>>> import numpy as np
>>> import numpy.linalg as la
>>> np.set_printoptions(precision=2, suppress=True, linewidth=200, floatmode="fixed")
>>> u = np.array([5, 1, 3, 3])
>>> r1 = np.array([0, 2, 2, 0])
>>> E = np.outer(u, r1)
>>> E
array([[ 0, 10, 10,  0],
       [ 0,  2,  2,  0],
       [ 0,  6,  6,  0],
       [ 0,  6,  6,  0]])
>>> U, s, VT = la.svd(E)
>>> V = VT[:(s > 1e-8).sum()]
>>> rng = np.random.default_rng(86)
>>> x = E[3] + -2 * E[0] + rng.integers(2) * np.eye(4)[1]
>>> x
array([  0.00, -13.00, -14.00,   0.00])
>>> np.diag(V.T @ V)
array([0.00, 0.50, 0.50, 0.00])
>>> np.allclose(V.T @ V @ x, x)
False
>>> hat = np.triu(np.array([[-1, -2, -1, 1], [-2, 3, 2, 0], [2, 0, -1, -3], [0, 1, -1, 0]]), 1) + np.eye(4)
>>> other = hat @ E @ la.inv(hat)
>>> hat @ E - E @ hat
array([[  0.00,  -4.00, -24.00,  30.00],
       [  0.00,  12.00,   8.00,   6.00],
       [  0.00, -18.00, -30.00,  18.00],
       [  0.00,   0.00, -12.00,  18.00]])
>>> np.round(np.poly(other), 2) + 0
array([ 1.00, -8.00,  0.00,  0.00,  0.00])
>>> U, s, VT = la.svd(E)
>>> s.round(2) + 0
array([18.76,  0.00,  0.00,  0.00])
>>> other = U[:, :1] @ np.diag(s[:1]) @ VT[:1]
>>> other
array([[ 0.00, 10.00, 10.00,  0.00],
       [ 0.00,  2.00,  2.00,  0.00],
       [ 0.00,  6.00,  6.00,  0.00],
       [ 0.00,  6.00,  6.00,  0.00]])
>>> round(la.norm(E - other) / la.norm(E), 2)
np.float64(0.0)
>>> np.round(la.norm(E - other, 2), 2), round(float(s[1]), 2)
(np.float64(0.0), 0.0)
>>> la.matrix_rank(other)
np.int64(1)
>>> t3 = np.stack([other, 5 * other, other[::-1]])
>>> la.norm(t3, axis=(1, 2))
array([18.76, 93.81, 18.76])
>>> la.det(t3)
array([0.00, 0.00, 0.00])
>>> m1 = np.load("data.npy")
>>> m1
array([[ 0.98,  3.00,  0.02],
       [ 1.04,  2.97, -0.01],
       [ 1.01,  3.00,  0.00],
       [ 0.98,  2.99,  0.03],
       [ 1.00,  3.01, -0.01],
       [ 1.03,  2.99, -0.02],
       [ 1.04,  3.02, -0.01],
       [ 2.01, -0.99, -0.02],
       [ 2.00, -1.00,  0.04],
       [ 2.02, -0.99, -0.01],
       [ 1.96, -1.00,  0.02],
       [ 1.98, -1.03,  0.00],
       [ 2.01, -0.98, -0.02],
       [ 1.99, -1.01,  0.01]])
>>> t = np.radians(120)
>>> r_ = np.eye(3)
>>> r_[1, 1] = r_[2, 2] = np.cos(t)
>>> r_[1, 2], r_[2, 1] = -np.sin(t), np.sin(t)
>>> r_
array([[ 1.00,  0.00,  0.00],
       [ 0.00, -0.50, -0.87],
       [ 0.00,  0.87, -0.50]])
>>> other = m1 @ r_.T
>>> np.round(la.det(r_), 2), round(float(np.trace(r_)), 2)
(np.float64(1.0), 0.0)
>>> np.allclose(m1 @ m1.T, other @ other.T)
True
>>> cen = m1 - m1.mean(axis=0)
>>> U, s, VT = la.svd(cen, full_matrices=False)
>>> np.abs(VT[-1])
array([0.60, 0.15, 0.79])
>>> np.round(cen.mean(axis=0), 2) + 0
array([0.00, 0.00, 0.00])
>>> s
array([7.70, 0.10, 0.04])
>>> np.round(VT[0] * np.sign(VT[0, np.abs(VT[0]).argmax()]), 2) + 0
array([-0.24,  0.97,  0.00])
